% python3 -q
>>> import numpy as np
>>> np.set_printoptions(precision=3, suppress=True, linewidth=160)
>>> m1 = np.loadtxt("test3.csv", delimiter=",")
>>> m1
array([[-0.539, -1.919, -1.689,  1.475],
       [-0.609, -2.002, -1.634,  1.397],
       [-1.047, -0.677,  1.767, -2.079],
       [ 0.344, -0.647, -2.02 ,  2.093],
       [-1.547, -2.142,  0.723, -1.223],
       [ 0.99 ,  0.555, -1.812,  2.104],
       [ 0.679, -0.058, -1.971,  2.156],
       [ 1.349,  2.609,  0.596, -0.133],
       [ 0.033,  1.238,  1.958, -1.906],
       [ 0.252,  1.548,  1.869, -1.746],
       [ 0.893,  2.306,  1.353, -1.027],
       [-0.209, -1.489, -1.889,  1.78 ],
       [ 0.987,  2.392,  1.237, -0.882],
       [-0.891, -0.352,  1.877, -2.135]])
>>> # looks like rank 2
>>> np.argsort(-np.linalg.norm(m1, axis=0).round(6), kind="stable")[:3]
array([3, 2, 1])
>>> np.linalg.cond(m1) > 100
np.True_
>>> Ac = m1 - m1.mean(axis=0)
>>> evecs = np.linalg.svd(Ac)[2][:2]
>>> Y = Ac - Ac @ evecs.T @ evecs
>>> np.diag(evecs.T @ evecs)
array([0.271, 0.759, 0.454, 0.517])
>>> print(np.linalg.norm(Y, axis=1).round(6).argmax())
0
>>> print(np.round(np.cov(Ac @ evecs.T, rowvar=False), 3) + 0)
[[6.796 0.   ]
 [0.    2.883]]
>>> u = np.array([6, 7, 0])
>>> print(np.polyval(u, m1[5]))
[12.808  5.732  7.018 41.3  ]
>>> np.correlate(m1[5], m1[7], "full")
array([-0.132,  0.516,  3.155,  1.424, -2.726,  3.045,  2.84 ])
>>> rank = np.linalg.matrix_rank(m1)
>>> rank
np.int64(2)
>>> null = np.linalg.svd(m1)[2][rank:].T
>>> null.shape
(4, 2)
>>> [int(np.linalg.matrix_rank(m1[:i])) for i in range(1, len(m1) + 1)]
[1, 2, 2, 2, 2, 2, 2, 2, 2, 2, 2, 2, 2, 2]
>>> null @ null.T
array([[ 0.729, -0.404,  0.079, -0.168],
       [-0.404,  0.241, -0.142,  0.004],
       [ 0.079, -0.142,  0.546,  0.471],
       [-0.168,  0.004,  0.471,  0.483]])
>>> np.allclose(m1 @ null, 0)
True
>>> [int(np.linalg.matrix_rank(np.delete(m1, i, axis=0))) for i in range(14)]
[2, 2, 2, 2, 2, 2, 2, 2, 2, 2, 2, 2, 2, 2]
>>> F = np.array([[0, 1, 1], [1, 0, 0], [1, 0, 0]])
>>> print(F)
[[0 1 1]
 [1 0 0]
 [1 0 0]]
>>> # symmetric, so the eigenvalues are real
>>> evals, evecs = np.linalg.eigh(F)
>>> np.round(evecs @ np.diag(evals) @ evecs.T, 3) + 0
array([[0., 1., 1.],
       [1., 0., 0.],
       [1., 0., 0.]])
>>> np.abs(evecs[:, -1]).round(6).argmax()
np.int64(0)
>>> np.abs(evecs[:, -1])
array([0.707, 0.5  , 0.5  ])
>>> print(evals)
[-1.414  0.     1.414]
>>> np.round(np.linalg.svd(F, compute_uv=False), 3) + 0
array([1.414, 1.414, 0.   ])
>>> np.linalg.eigvalsh(F + 5 * np.eye(3))
array([3.586, 5.   , 6.414])
>>> np.linalg.eigvalsh(F @ F)
array([0., 2., 2.])
>>> U, sigma, VT = np.linalg.svd(F)
>>> evecs = VT[:(sigma > 1e-8).sum()]
>>> rng = np.random.default_rng(33)
>>> x0 = F[2] + 4 * F[0] + rng.integers(2) * np.eye(3)[0]
>>> x0
array([2., 4., 4.])
>>> np.diag(evecs.T @ evecs)
array([1. , 0.5, 0.5])
>>> evecs.T @ evecs
array([[1. , 0. , 0. ],
       [0. , 0.5, 0.5],
       [0. , 0.5, 0.5]])
>>> np.allclose(evecs.T @ evecs @ x0, x0)
True
>>> round(float(np.linalg.norm(x0 - evecs.T @ evecs @ x0)), 3)
0.0
